$ python3 -q
>>> import numpy as np
>>> import numpy.linalg as la
>>> np.set_printoptions(precision=2, suppress=True, linewidth=100)
>>> arr = np.array([[5, 2, 4, 1], [2, 5, 2, 4], [4, 2, 8, 4], [1, 4, 4, 5]])
>>> # equal to its transpose
>>> Uu, sv, Vh = la.svd(arr)
>>> np.argmax(sv[:-1] / (sv[1:] + 1e-6)) + 1
np.int64(3)
>>> other = Uu[:, :3] @ np.diag(sv[:3]) @ Vh[:3]
>>> print(la.matrix_rank(arr, rtol=0.05))
3
>>> round(float(np.abs(arr - other).max()), 2)
0.0
>>> round(la.norm(arr - other, 2), 2), np.round(sv[3], 2)
(np.float64(0.0), np.float64(0.0))
>>> F = np.load("out10.npy")
>>> F
array([[ 0.,  2., -3.,  0.],
       [ 2.,  0.,  0.,  0.],
       [-3.,  0.,  0.,  0.],
       [ 0.,  0.,  0.,  0.]])
>>> other = np.array([[-2, 2, 1], [-1, -2, 0]])
>>> W2 = np.kron(other, F)
>>> round(la.norm(W2, 2), 2), round(la.norm(other, 2) * la.norm(F, 2), 2)
(np.float64(11.3), np.float64(11.3))
>>> Uu, sv, Vh = la.svd(F)
>>> sv.round(2) + 0
array([3.61, 3.61, 0.  , 0.  ])
>>> other = Uu[:, :2] @ np.diag(sv[:2]) @ Vh[:2]
>>> la.matrix_rank(other)
np.int64(2)
>>> round(np.abs(F - other).max(), 2)
np.float64(0.0)
>>> print(la.matrix_rank(F, rtol=0.05))
2
>>> print(round(float(la.norm(F - other, 2)), 2), np.round(sv[2], 2))
0.0 0.0
>>> np.all(la.eigvalsh(F) > 0)
np.False_
>>> [round(float(la.det(F[:i, :i])), 2) + 0 for i in range(1, 5)]
[0.0, -4.0, 0.0, 0.0]
>>> ev, evecs = la.eigh(F)
>>> np.abs(evecs[:, -1]).round(6).argmax()
np.int64(0)
>>> np.round(evecs.T @ evecs, 2) + 0
array([[1., 0., 0., 0.],
       [0., 1., 0., 0.],
       [0., 0., 1., 0.],
       [0., 0., 0., 1.]])
>>> np.unique(ev.round(6) + 0, return_counts=True)[1]
array([1, 2, 1])
>>> print(np.round(F @ la.pinv(F) @ F, 2) + 0)
[[ 0.  2. -3.  0.]
 [ 2.  0.  0.  0.]
 [-3.  0.  0.  0.]
 [ 0.  0.  0.  0.]]
>>> np.round(np.trace(la.pinv(F) @ F), 2)
np.float64(2.0)
>>> m1 = np.array([[-0.11, -0.42, -1.09, -0.53, -0.16, -0.35, -0.21, -0.75, 1.31],
...     [-0.85, -0.82, 0.14, -1.21, -0.23, 1.15, -0.48, 0.73, 0.04],
...     [0.67, -0.27, 1.2, -0.86, -0.28, -1.3, 0.12, 0.33, 1.11],
...     [0.93, 1.58, -0.79, -1.27, 0.49, 0.4, 0.38, 0.7, 0.94],
...     [1.46, -0.81, -0.55, -1.0, 0.7, -0.33, -0.95, -0.32, -0.76],
...     [-1.3, 0.49, -0.32, -0.82, 1.33, -0.41, 0.33, 0.45, -0.5]])
>>> rng = np.random.default_rng(6975)
>>> other = m1 + rng.integers(-2, 3, (6, 4)) @ rng.integers(-2, 3, (4, 9))
>>> print(other)
[[-5.11 -0.42 -0.09  2.47 -2.16 -6.35 -3.21 -0.75  0.31]
 [ 2.15 -3.82 -1.86 -2.21 -4.23  5.15  0.52 -3.27 -3.96]
 [-8.33  2.73  8.2   1.14 -1.28 -6.3   1.12 -3.67  6.11]
 [ 0.93 -1.42 -0.79 -0.27 -4.51  3.4   2.38 -7.3  -3.06]
 [-2.54  2.19  5.45 -2.    1.7   0.67  3.05 -4.32  5.24]
 [ 3.7  -0.51 -5.32  1.18  6.33  0.59 -0.67  4.45 -3.5 ]]
>>> np.abs(other - m1).sum(axis=1)
array([21., 26., 37., 26., 30., 27.])
>>> la.matrix_rank(other - m1, tol=1e-8)
np.int64(4)
>>> mat = np.loadtxt("a.csv", delimiter=",")
>>> mat
array([[ 4.,  1., -4., -3., -1., -1.,  0.,  2., -2.],
       [ 1.,  0., -3., -4.,  0.,  4., -1.,  1., -1.],
       [-4., -3.,  6.,  1.,  0.,  2., -4.,  2., -3.],
       [-3., -4.,  1.,  4.,  1.,  1.,  6.,  1.,  4.],
       [-1.,  0.,  0.,  1.,  4., -3.,  1., -3., -3.],
       [-1.,  4.,  2.,  1., -3., -4.,  6., -4.,  2.],
       [ 0., -1., -4.,  6.,  1.,  6., -6.,  1., -1.],
       [ 2.,  1.,  2.,  1., -3., -4.,  1., -2., -2.],
       [-2., -1., -3.,  4., -3.,  2., -1., -2.,  4.]])
>>> x0 = np.array([1, 0, -1, 1, 3, 0, 1, 1, 1])
>>> print(la.norm(mat @ x0) <= la.norm(mat, 2) * la.norm(x0) + 1e-9)
True
>>> print(mat @ np.eye(9)[3])
[-3. -4.  1.  4.  1.  1.  6.  1.  4.]
>>> print(mat @ (2 * x0))
[  4.  -2. -28.  28.  14. -14.  14. -22.  -6.]
>>> (mat @ x0).argmax()
np.int64(3)
>>> (mat * x0).sum(axis=1)
array([  2.,  -1., -14.,  14.,   7.,  -7.,   7., -11.,  -3.])
>>> ev, evecs = la.eigh(mat)
>>> np.abs(evecs[:, -1]).round(6).argmax()
np.int64(3)
>>> np.round(evecs @ np.diag(ev) @ evecs.T, 2) + 0
array([[ 4.,  1., -4., -3., -1., -1.,  0.,  2., -2.],
       [ 1.,  0., -3., -4.,  0.,  4., -1.,  1., -1.],
       [-4., -3.,  6.,  1.,  0.,  2., -4.,  2., -3.],
       [-3., -4.,  1.,  4.,  1.,  1.,  6.,  1.,  4.],
       [-1.,  0.,  0.,  1.,  4., -3.,  1., -3., -3.],
       [-1.,  4.,  2.,  1., -3., -4.,  6., -4.,  2.],
       [ 0., -1., -4.,  6.,  1.,  6., -6.,  1., -1.],
       [ 2.,  1.,  2.,  1., -3., -4.,  1., -2., -2.],
       [-2., -1., -3.,  4., -3.,  2., -1., -2.,  4.]])
>>> print(round(float(ev.sum()), 2), np.trace(mat))
10.0 10.0
>>> print((ev > 1e-8).sum(), (ev < -1e-8).sum())
5 4
>>> la.eigvalsh(mat @ mat)
array([  1.71,   6.9 ,   7.84,  20.56,  45.91,  65.76, 115.15, 165.21, 244.95])
>>> w1 = np.array([[-3, -3],
...     [5, 5],
...     [-4, 3],
...     [-5, -3],
...     [-2, 2],
...     [-3, 4],
...     [-1, -1],
...     [-3, -5],
...     [-3, -2]])
>>> coef = np.array([2, 2])
>>> H = np.maximum(mat @ w1 + coef, 0)
>>> print((H > 0).astype(int))
[[1 0]
 [1 1]
 [0 1]
 [0 0]
 [1 1]
 [1 1]
 [0 0]
 [1 0]
 [0 0]]
>>> print(la.matrix_rank(H))
2
>>> W2 = np.array([[3, 5], [6, 5]])
>>> H @ W2
array([[ 93., 155.],
       [156., 180.],
       [132., 110.],
       [  0.,   0.],
       [162., 180.],
       [186., 230.],
       [  0.,   0.],
       [ 51.,  85.],
       [  0.,   0.]])
>>> print(w1 @ W2)
[[-27 -30]
 [ 45  50]
 [  6  -5]
 [-33 -40]
 [  6   0]
 [ 15   5]
 [ -9 -10]
 [-39 -40]
 [-21 -25]]
>>> (H @ W2).round(6).argmax(axis=1)
array([1, 1, 0, 0, 1, 1, 0, 1, 0])
>>> ev, evecs = la.eigh(mat)
>>> x0 = np.array([-2, 2, -2, -2, 2, -1, 0, 1, -1])
>>> (np.sign(evecs[:, -1].round(6)) == np.sign(evecs[0, -1].round(6))).astype(int)
array([1, 1, 0, 0, 1, 0, 0, 1, 0])
>>> np.abs(mat).sum(axis=1).max(), np.round(np.abs(ev).max(), 2)
(np.float64(27.0), np.float64(15.65))
>>> np.round(x0 @ mat @ x0 / (x0 @ x0), 2), round(float(ev[0]), 2), np.round(ev[-1], 2)
(np.float64(3.22), -15.65, np.float64(12.85))
>>> la.eigvalsh(mat[1:, 1:])
array([-15.64,  -8.04,  -2.47,   2.04,   2.86,   6.77,   9.1 ,  11.39])
>>> x0 @ mat @ x0
np.float64(74.0)
>>> M = np.load("block14.npy")
>>> M
array([[0, 2, 0, 0, 0, 0],
       [0, 0, 4, 0, 0, 0],
       [0, 0, 0, 1, 0, 0],
       [0, 0, 0, 0, 0, 1],
       [5, 0, 0, 0, 0, 0],
       [0, 0, 0, 0, 5, 0]])
>>> (M + M.T) / 2
array([[0. , 1. , 0. , 0. , 2.5, 0. ],
       [1. , 0. , 2. , 0. , 0. , 0. ],
       [0. , 2. , 0. , 0.5, 0. , 0. ],
       [0. , 0. , 0.5, 0. , 0. , 0.5],
       [2.5, 0. , 0. , 0. , 0. , 2.5],
       [0. , 0. , 0. , 0.5, 2.5, 0. ]])
>>> print(np.round(np.abs(la.eigvals(M)).max(), 2))
2.42
>>> np.trace(M)
np.int64(0)
>>> x0 = np.array([2, 0, 0, 0, 1, 3])
>>> h1 = np.maximum(M @ x0, 0)
>>> np.flatnonzero(h1 > 1e-9)
array([3, 4, 5])
>>> M * (h1 > 1e-9)[:, None]
array([[0, 0, 0, 0, 0, 0],
       [0, 0, 0, 0, 0, 0],
       [0, 0, 0, 0, 0, 0],
       [0, 0, 0, 0, 0, 1],
       [5, 0, 0, 0, 0, 0],
       [0, 0, 0, 0, 5, 0]])
>>> M.T @ h1
array([50,  0,  0,  0, 25,  3])
>>> np.maximum(M @ (3 * x0), 0)
array([ 0,  0,  0,  9, 30, 15])
>>> h1
array([ 0,  0,  0,  3, 10,  5])
>>> np.tanh(M @ x0)
array([0., 0., 0., 1., 1., 1.])
>>> Uu, sv, Vh = la.svd(M, full_matrices=False)
>>> np.cumsum(sv ** 2) / np.sum(sv ** 2)
array([0.35, 0.69, 0.92, 0.97, 0.99, 1.  ])
>>> sv
array([5., 5., 4., 2., 1., 1.])
>>> X = np.loadtxt("run2.csv", delimiter=",")
>>> X
array([[-2., -1.,  0., -3.,  1.,  2., -3., -1.,  3., -3., -2.],
       [-3., -3.,  0.,  0.,  0., -2.,  3.,  1.,  1.,  1.,  0.],
       [-2.,  2., -2.,  1.,  2.,  1.,  2., -1., -1., -3., -2.],
       [-3.,  0.,  1., -1.,  3.,  2., -3.,  0.,  2., -1.,  0.],
       [-2., -1.,  0., -3.,  1.,  2., -3., -1.,  3., -3., -2.],
       [ 3.,  0.,  3.,  0.,  3.,  0.,  1.,  0., -2.,  3.,  1.]])
>>> np.round(X @ la.pinv(X) @ X, 2) + 0
array([[-2., -1.,  0., -3.,  1.,  2., -3., -1.,  3., -3., -2.],
       [-3., -3.,  0.,  0.,  0., -2.,  3.,  1.,  1.,  1.,  0.],
       [-2.,  2., -2.,  1.,  2.,  1.,  2., -1., -1., -3., -2.],
       [-3.,  0.,  1., -1.,  3.,  2., -3.,  0.,  2., -1.,  0.],
       [-2., -1.,  0., -3.,  1.,  2., -3., -1.,  3., -3., -2.],
       [ 3.,  0.,  3.,  0.,  3.,  0.,  1.,  0., -2.,  3.,  1.]])
>>> np.abs(np.diag(la.qr(X)[1])) > 1e-9
array([ True,  True,  True,  True,  True, False])
>>> w1 = np.array([[-2, -1, -1, 0, 0],
...     [1, -1, 1, 1, 1],
...     [-2, 2, 0, 1, 1],
...     [1, 0, 3, -1, -1],
...     [3, -1, 3, -2, -2],
...     [-2, -2, 1, 2, 2],
...     [1, -1, 0, 3, 1],
...     [0, 0, -2, -1, 2],
...     [-1, 3, -3, 0, -1],
...     [2, 1, -3, -3, 0],
...     [0, -1, -2, -3, -3]])
>>> coef = np.array([-2, -4, 0, -3, 3])
>>> H = np.maximum(X @ w1 + coef, 0)
>>> la.matrix_rank(H)
np.int64(5)
>>> W2 = np.array([[6, 9], [5, 4], [3, 6], [1, 4], [6, 9]])
>>> (H @ W2).round(6).argmax(axis=1)
array([1, 1, 1, 1, 1, 1])
>>> H @ W2
array([[ 72., 115.],
       [ 89., 109.],
       [214., 409.],
       [ 34.,  56.],
       [ 72., 115.],
       [ 27.,  42.]])
>>> E = np.triu(rng.random((9, 9)) < 0.3, 1).astype(int)
>>> E = E + E.T
>>> E
array([[0, 1, 1, 0, 0, 0, 0, 0, 1],
       [1, 0, 0, 0, 0, 1, 0, 0, 0],
       [1, 0, 0, 1, 1, 0, 0, 0, 1],
       [0, 0, 1, 0, 0, 0, 0, 0, 1],
       [0, 0, 1, 0, 0, 0, 0, 0, 0],
       [0, 1, 0, 0, 0, 0, 0, 0, 0],
       [0, 0, 0, 0, 0, 0, 0, 0, 0],
       [0, 0, 0, 0, 0, 0, 0, 0, 1],
       [1, 0, 1, 1, 0, 0, 0, 1, 0]])
>>> def softmax(z):
...     e = np.exp(z - z.max(axis=-1, keepdims=True))
...     return e / e.sum(axis=-1, keepdims=True)
... 
>>> np.round(softmax(10 * arr[1]), 2) + 0
array([0., 1., 0., 0.])
>>> print(softmax(arr).sum(axis=1))
[1. 1. 1. 1.]
>>> softmax(arr[1] + -2)
array([0.03, 0.68, 0.03, 0.25])
>>> scores = arr @ arr.T / np.sqrt(4)
>>> np.round(softmax(scores + np.triu(np.full(scores.shape, -np.inf), 1)), 2) + 0
array([[1.  , 0.  , 0.  , 0.  ],
       [0.  , 1.  , 0.  , 0.  ],
       [0.  , 0.  , 1.  , 0.  ],
       [0.  , 0.  , 0.95, 0.05]])
>>> print(np.all(la.eigvalsh(E) > 0))
False
>>> labels = rng.permutation(9)
>>> labels
array([5, 6, 2, 7, 8, 1, 3, 0, 4])
>>> other = E[labels][:, labels]
>>> print(np.diag(other))
[0 0 0 0 0 0 0 0 0]
>>> np.trace(other)
np.int64(0)
>>> np.round(np.sort(np.abs(la.eigvals(other))), 2) + 0
array([0.  , 0.  , 0.  , 0.62, 1.11, 1.25, 1.62, 2.  , 2.86])
